$ python -q
>>> import numpy as np
>>> np.set_printoptions(precision=2, suppress=True, linewidth=200)
>>> A = np.load("case7.npy")
>>> print(A)
[[3 0 0 0]
 [0 0 0 0]
 [0 0 2 0]
 [0 0 0 1]]
>>> # 4 groups of indices that never mix
>>> np.argsort(-np.linalg.norm(A, axis=0).round(6), kind="stable")[:3]
array([0, 2, 3])
>>> round(float(np.linalg.norm(A, 2) / np.linalg.norm(A)), 2)
0.8
>>> np.linalg.matrix_rank(A, rtol=0.1)
np.int64(3)
>>> print(np.linalg.cond(A) > 100)
True
>>> feats = np.array([[-0.5, -0.9, 0.9, -1.4],
...     [0.6, -0.7, 0.2, -0.1],
...     [0.0, -1.5, -0.5, -0.8],
...     [1.64, 0.47, -2.05, -0.27],
...     [1.5, 0.4, -2.1, -0.3]])
>>> left, s, VT = np.linalg.svd(A)
>>> evecs = VT[:(s > 1e-8).sum()]
>>> rng = np.random.default_rng(8912)
>>> x0 = A[3] + 3 * A[0] + rng.integers(2) * np.eye(4)[3]
>>> x0
array([9., 0., 0., 2.])
>>> np.diag(evecs.T @ evecs)
array([1., 0., 1., 1.])
>>> np.linalg.matrix_rank(np.vstack([A, x0]))
np.int64(3)
>>> evecs.T @ evecs
array([[1., 0., 0., 0.],
       [0., 0., 0., 0.],
       [0., 0., 1., 0.],
       [0., 0., 0., 1.]])
>>> np.allclose(evecs.T @ evecs @ x0, x0)
True
>>> P = feats @ np.linalg.solve(feats.T @ feats, feats.T)
>>> round(float(np.trace(P)), 2)
4.0
>>> np.allclose(P @ P, P)
True
>>> print(np.round(np.linalg.eigvalsh(P), 2) + 0)
[0. 1. 1. 1. 1.]
>>> np.round((np.eye(5) - P) @ feats, 2) + 0
array([[0., 0., 0., 0.],
       [0., 0., 0., 0.],
       [0., 0., 0., 0.],
       [0., 0., 0., 0.],
       [0., 0., 0., 0.]])
>>> Q, evecs = np.linalg.qr(feats[:, :3])[0], np.linalg.qr(feats[:, 3:])[0]
>>> s = np.linalg.svd(Q.T @ evecs, compute_uv=False)
>>> s
array([0.75])
>>> np.degrees(np.arccos(s.clip(0, 1)))
array([41.09])
>>> print(round(np.linalg.norm(Q @ Q.T - evecs @ evecs.T, 2), 2))
1.0
>>> (s > 0.9).sum()
np.int64(0)
